In [1]: import numpy as np

In [2]: from numpy import linalg as LA

In [3]: np.set_printoptions(precision=2, suppress=True, linewidth=140, legacy="1.25")

In [4]: rd = lambda a: np.round(a, 2) + 0

In [5]: M = np.loadtxt("w.csv", delimiter=",")

In [6]: M
Out[6]: 
array([[-1.2,  4.5, -1.2],
       [ 0.7, -1.8, -1. ],
       [-0.7,  3.3,  0.6],
       [-1.1,  3.6, -1.1]])

In [7]: proj = M @ LA.solve(M.T @ M, M.T)

In [8]: rd(np.diag(proj))
Out[8]: array([0.57, 0.96, 0.93, 0.55])

In [9]: t3 = np.stack([M, -3 * M, M[::-1]])

In [10]: (t3 @ M.T).shape
Out[10]: (3, 4, 4)

In [11]: rd(t3.sum(axis=0))
Out[11]: 
array([[ 1.3, -5.4,  1.3],
       [-2.1,  6.9,  2.6],
       [ 2.1, -8.4, -2.2],
       [ 1. , -2.7,  1. ]])

In [12]: rd(LA.norm(t3, axis=(1, 2)))
Out[12]: array([ 7.41, 22.24,  7.41])

In [13]: LA.matrix_rank(t3.reshape(3, -1))
Out[13]: 2

In [14]: LA.matrix_rank(t3)
Out[14]: array([3, 3, 3])

In [15]: f, g = M[1], M[3]

In [16]: f @ f
Out[16]: 4.73

In [17]: p = (f @ g) / (f @ f) * f

In [18]: rd(p)
Out[18]: array([-0.91,  2.34,  1.3 ])

In [19]: rd(LA.norm(f + g) ** 2 + LA.norm(f - g) ** 2)
Out[19]: 40.22

In [20]: W0 = np.loadtxt("block6.csv", delimiter=",")

In [21]: W0
Out[21]: 
array([[ 4.,  5.,  6.,  7.],
       [ 8.,  9., 10., 11.],
       [12., 13., 14., 15.]])

In [22]: np.argsort(-LA.norm(W0, axis=0).round(6), kind="stable")[:3]
Out[22]: array([3, 2, 1])

In [23]: LA.matrix_rank(W0, rtol=0.1)
Out[23]: 1

In [24]: K = np.loadtxt("out2.csv", delimiter=",")

In [25]: K
Out[25]: 
array([[0., 1., 0.],
       [1., 0., 0.],
       [0., 0., 0.]])

In [26]: rd(LA.eigvalsh(K).min())
Out[26]: -1.0
